In [1]: import numpy as np

In [2]: from numpy import linalg as LA

In [3]: np.set_printoptions(precision=2, suppress=True, linewidth=100)

In [4]: def rd(a):
   ...:     return np.round(a, 2) + 0
   ...: 

In [5]: J = np.load("layer16.npy")

In [6]: J
Out[6]: 
array([[ 6,  4,  6,  5,  1,  2,  6,  3],
       [ 4,  0, 10,  5,  6,  5,  6,  5],
       [ 6, 10, 10,  4,  6,  7,  6,  7],
       [ 5,  5,  4,  2,  8,  7,  5,  9],
       [ 1,  6,  6,  8,  4,  8,  9,  4],
       [ 2,  5,  7,  7,  8,  0,  9,  5],
       [ 6,  6,  6,  5,  9,  9,  0,  5],
       [ 3,  5,  7,  9,  4,  5,  5,  2]])

In [7]: rd(LA.norm(J, axis=0))
Out[7]: array([12.77, 16.22, 20.54, 17.  , 17.72, 17.23, 17.89, 15.3 ])

In [8]: J[6] @ J[0]
Out[8]: np.int64(163)

In [9]: evals, evecs = LA.eigh(J)

In [10]: x = np.array([-4, -1, -1, 1, 0, 5, -1, -3])

In [11]: np.abs(J).sum(axis=1).max(), rd(np.abs(evals).max())
Out[11]: (np.int64(56), np.float64(44.6))

In [12]: (np.sign(evecs[:, -1].round(6)) == np.sign(evecs[0, -1].round(6))).astype(int)
Out[12]: array([1, 1, 1, 1, 1, 1, 1, 1])

In [13]: B = LA.inv(J)

In [14]: np.allclose(B, J.T)
Out[14]: False

In [15]: evals, evecs = LA.eigh(J)

In [16]: rd(evecs.T @ J @ evecs)
Out[16]: 
array([[-11.43,   0.  ,   0.  ,   0.  ,   0.  ,   0.  ,   0.  ,   0.  ],
       [  0.  ,  -7.63,   0.  ,   0.  ,   0.  ,   0.  ,   0.  ,   0.  ],
       [  0.  ,   0.  ,  -6.63,   0.  ,   0.  ,   0.  ,   0.  ,   0.  ],
       [  0.  ,   0.  ,   0.  ,  -5.28,   0.  ,   0.  ,   0.  ,   0.  ],
       [  0.  ,   0.  ,   0.  ,   0.  ,   0.59,   0.  ,   0.  ,   0.  ],
       [  0.  ,   0.  ,   0.  ,   0.  ,   0.  ,   3.41,   0.  ,   0.  ],
       [  0.  ,   0.  ,   0.  ,   0.  ,   0.  ,   0.  ,   6.37,   0.  ],
       [  0.  ,   0.  ,   0.  ,   0.  ,   0.  ,   0.  ,   0.  ,  44.6 ]])

In [17]: rd(LA.eigvalsh(J).min())
Out[17]: np.float64(-11.43)

In [18]: np.all(LA.eigvalsh(J) > 0)
Out[18]: np.False_

In [19]: F = np.loadtxt("x.csv", delimiter=",")

In [20]: F
Out[20]: 
array([[ -3.,   2.,   1.,   3.,   1.,   0.,   2.],
       [ -2.,   5.,   3.,   1.,   0.,   3.,   2.],
       [ -2.,   3.,   6.,  -2.,  -3.,   2.,  -1.],
       [  0.,   2.,   6.,  -2.,  -5.,   3.,  -1.],
       [ -2.,  -1.,   5.,   1.,  -3.,   4.,  -1.],
       [ -3.,   1.,   7.,   3.,  -2.,   1.,   0.],
       [ -2.,   3.,   5.,   5.,  -2.,  -2.,   0.],
       [ -3.,   4.,   8.,   5.,   1.,  -1.,  -3.],
       [ -4.,   5.,  11.,   7.,   0.,  -4.,  -5.],
       [ -5.,   8.,  10.,   8.,   2.,  -1.,  -7.],
       [ -6.,  10.,   7.,  10.,   2.,  -1.,  -7.],
       [ -4.,  12.,   4.,   8.,   1.,   2.,  -9.],
       [ -1.,  11.,   7.,   6.,   2.,   2.,  -7.],
       [ -2.,  10.,  10.,   9.,   0.,   0.,  -4.],
       [ -5.,   7.,   9.,   9.,  -1.,   3.,  -2.],
       [ -8.,   6.,   8.,   8.,  -2.,   2.,  -4.],
       [-10.,   7.,   9.,  10.,  -4.,  -1.,  -7.],
       [-11.,   4.,  12.,  10.,  -5.,  -4.,  -8.],
       [ -8.,   6.,  11.,  12.,  -6.,  -2.,  -5.],
       [ -9.,   3.,   8.,  13.,  -7.,   1.,  -2.],
       [ -8.,   3.,  10.,  16.,  -7.,   0.,   0.],
       [ -7.,   3.,  11.,  14.,  -9.,   1.,   0.],
       [ -5.,   4.,  11.,  12.,  -8.,   3.,  -3.],
       [ -6.,   3.,  10.,  14., -10.,   2.,   0.],
       [ -6.,   2.,   9.,  13.,  -7.,   4.,   0.],
       [ -7.,   2.,   9.,  11.,  -5.,   7.,  -2.],
       [ -8.,   3.,  12.,  13.,  -7.,   8.,  -2.],
       [ -9.,   1.,  12.,  12.,  -4.,   8.,  -2.],
       [ -6.,   1.,  11.,  11.,  -4.,   6.,  -4.],
       [ -5.,   4.,  10.,  10.,  -7.,   7.,  -3.],
       [ -8.,   2.,  13.,  10., -10.,   4.,  -2.],
       [ -8.,   4.,  10.,   8.,  -8.,   1.,   1.],
       [ -9.,   4.,   9.,  10.,  -7.,   1.,   3.],
       [-10.,   3.,  12.,  13.,  -8.,   4.,   5.],
       [-10.,   1.,  15.,  15.,  -9.,   3.,   4.]])

In [21]: gram = np.cov(F, rowvar=False)

In [22]: rd(np.corrcoef(F[:, 5], F[:, 1])[0, 1])
Out[22]: np.float64(-0.37)

In [23]: rd(np.polyfit(F[:, 5], F[:, 1], 1))
Out[23]: array([-0.37,  4.92])

In [24]: np.argsort(-F.std(axis=0).round(6), kind="stable")
Out[24]: array([3, 4, 6, 1, 5, 0, 2])

In [25]: np.argwhere(np.triu(np.abs(np.corrcoef(F.T)) > 0.8, 1))
Out[25]: array([], shape=(0, 2), dtype=int64)

In [26]: feats = np.loadtxt("dump.csv", delimiter=",")

In [27]: feats
Out[27]: 
array([[ 0.,  0.,  0.,  2., -1., -1.,  0.,  1.,  2.],
       [ 0.,  0.,  2.,  2., -2.,  0., -2.,  2.,  0.],
       [ 0.,  2.,  0.,  0.,  0.,  0.,  0.,  0.,  0.],
       [ 2.,  2.,  0.,  0.,  0.,  0.,  0.,  0.,  0.],
       [-1., -2.,  0.,  0.,  0.,  0.,  0.,  0.,  0.],
       [-1.,  0.,  0.,  0.,  0.,  0.,  0.,  0.,  0.],
       [ 0., -2.,  0.,  0.,  0.,  0.,  0.,  0.,  0.],
       [ 1.,  2.,  0.,  0.,  0.,  0.,  0.,  0.,  0.],
       [ 2.,  0.,  0.,  0.,  0.,  0.,  0.,  0.,  0.]])

In [28]: x = np.array([2, -1, -2, -2, 1, -2, -1, 0])

In [29]: y = J @ x

In [30]: c, lr = np.zeros(8), 1 / LA.norm(J, 2) ** 2

In [31]: for i in range(15):
    ...:     c -= lr * J.T @ (J @ c - y)
    ...:     if i % 5 == 0: print(i, round(LA.norm(J @ c - y), 2))
    ...: 
0 26.64
5 21.64
10 17.99

In [32]: rd(c)
Out[32]: array([ 0.02, -0.74, -1.1 , -1.48, -0.16, -0.9 , -1.24, -0.06])

In [33]: evals, evecs = LA.eigh(feats)

In [34]: x = np.array([5, 1, 5, -8, 4, -5, -4, -2, 1])

In [35]: rd(x @ feats @ x / (x @ x)), rd(evals[0]), rd(evals[-1])
Out[35]: (np.float64(-0.96), np.float64(-4.97), np.float64(4.97))

In [36]: x @ feats @ x
Out[36]: np.float64(-170.0)

In [37]: np.abs(feats).sum(axis=1).max(), rd(np.abs(evals).max())
Out[37]: (np.float64(10.0), np.float64(4.97))

In [38]: (np.sign(evecs[:, -1].round(6)) == np.sign(evecs[0, -1].round(6))).astype(int)
Out[38]: array([1, 1, 1, 1, 0, 0, 0, 1, 1])

In [39]: arr = np.array([[-1, 2, 0, 0], [0, 1, 0, 0], [0, 0, -1, 2], [0, 0, 0, 1]])

In [40]: B = arr / LA.norm(arr, axis=1, keepdims=True)

In [41]: gram = B @ B.T

In [42]: (np.abs(gram) > 0.9).astype(int)
Out[42]: 
array([[1, 0, 0, 0],
       [0, 1, 0, 0],
       [0, 0, 1, 0],
       [0, 0, 0, 1]])

In [43]: rd(gram)
Out[43]: 
array([[1.  , 0.89, 0.  , 0.  ],
       [0.89, 1.  , 0.  , 0.  ],
       [0.  , 0.  , 1.  , 0.89],
       [0.  , 0.  , 0.89, 1.  ]])

In [44]: rd(gram[3])
Out[44]: array([0.  , 0.  , 0.89, 1.  ])

In [45]: (gram - 2 * np.eye(4)).round(6).argmax(axis=1)
Out[45]: array([1, 0, 3, 2])

In [46]: rd(np.sort(LA.eigvals(arr)))
Out[46]: array([-1., -1.,  1.,  1.])

In [47]: [int(LA.matrix_rank(LA.matrix_power(arr, p))) for p in range(1, 5)]
Out[47]: [4, 4, 4, 4]

In [48]: np.prod(np.diag(arr)), rd(LA.det(arr))
Out[48]: (np.int64(1), np.float64(1.0))

In [49]: def softmax(z):
    ...:     e = np.exp(z - z.max(axis=-1, keepdims=True))
    ...:     return e / e.sum(axis=-1, keepdims=True)
    ...: 

In [50]: rd(softmax(arr[1] + 5))
Out[50]: array([0.17, 0.48, 0.17, 0.17])

In [51]: S = arr @ arr.T / np.sqrt(4)

In [52]: rd(softmax(S))
Out[52]: 
array([[0.72, 0.16, 0.06, 0.06],
       [0.43, 0.26, 0.16, 0.16],
       [0.06, 0.06, 0.72, 0.16],
       [0.16, 0.16, 0.43, 0.26]])

In [53]: rd(softmax(S + np.triu(np.full(S.shape, -np.inf), 1)))
Out[53]: 
array([[1.  , 0.  , 0.  , 0.  ],
       [0.62, 0.38, 0.  , 0.  ],
       [0.07, 0.07, 0.86, 0.  ],
       [0.16, 0.16, 0.43, 0.26]])

In [54]: gram = arr.T @ arr

In [55]: rd(LA.eigvalsh(gram)[::-1])
Out[55]: array([5.83, 5.83, 0.17, 0.17])

In [56]: np.allclose(gram, gram.T)
Out[56]: True

In [57]: u = np.array([0, 1])

In [58]: np.polyval(u, arr[0])
Out[58]: array([1, 1, 1, 1])

In [59]: np.convolve(arr[0], u)
Out[59]: array([ 0, -1,  2,  0,  0])

In [60]: rng = np.random.default_rng(429)

In [61]: ang = rng.uniform(0, 2 * np.pi, 31)

In [62]: q, _ = LA.qr(np.array([[-0.3, 1.3], [0.1, -0.8], [1.4, -0.4]]))

In [63]: W0 = 3 * np.c_[np.cos(ang), np.sin(ang)] @ q.T

In [64]: rd(W0)
Out[64]: 
array([[-0.19,  0.32, -2.98],
       [ 0.06, -0.23,  2.99],
       [-2.07,  1.42, -1.65],
       [-2.04,  1.17,  1.86],
       [ 1.23, -0.61, -2.67],
       [ 2.53, -1.59, -0.28],
       [-1.38,  0.71,  2.57],
       [-0.52,  0.14,  2.95],
       [ 1.64, -0.89, -2.35],
       [-0.37,  0.43, -2.95],
       [-2.44,  1.49,  0.9 ],
       [ 0.71, -0.63,  2.85],
       [-2.51,  1.61, -0.27],
       [ 2.19, -1.28, -1.6 ],
       [ 0.03,  0.17, -2.99],
       [ 1.7 , -0.93, -2.29],
       [-0.36,  0.04,  2.98],
       [ 1.81, -1.28,  2.02],
       [ 0.67, -0.24, -2.91],
       [-1.63,  1.18, -2.23],
       [-2.21,  1.49, -1.37],
       [-2.13,  1.24,  1.71],
       [-2.38,  1.57, -0.92],
       [-2.53,  1.6 ,  0.15],
       [-1.6 ,  1.16, -2.26],
       [-2.45,  1.5 ,  0.85],
       [-1.98,  1.13,  1.95],
       [ 2.29, -1.37, -1.37],
       [ 2.44, -1.6 ,  0.69],
       [ 0.23,  0.05, -2.99],
       [ 0.07, -0.24,  2.99]])

In [65]: np.unique(W0.round(6), axis=0).shape
Out[65]: (31, 3)

In [66]: LA.lstsq(W0[:-1].T, W0[-1])[2]
Out[66]: np.int32(2)
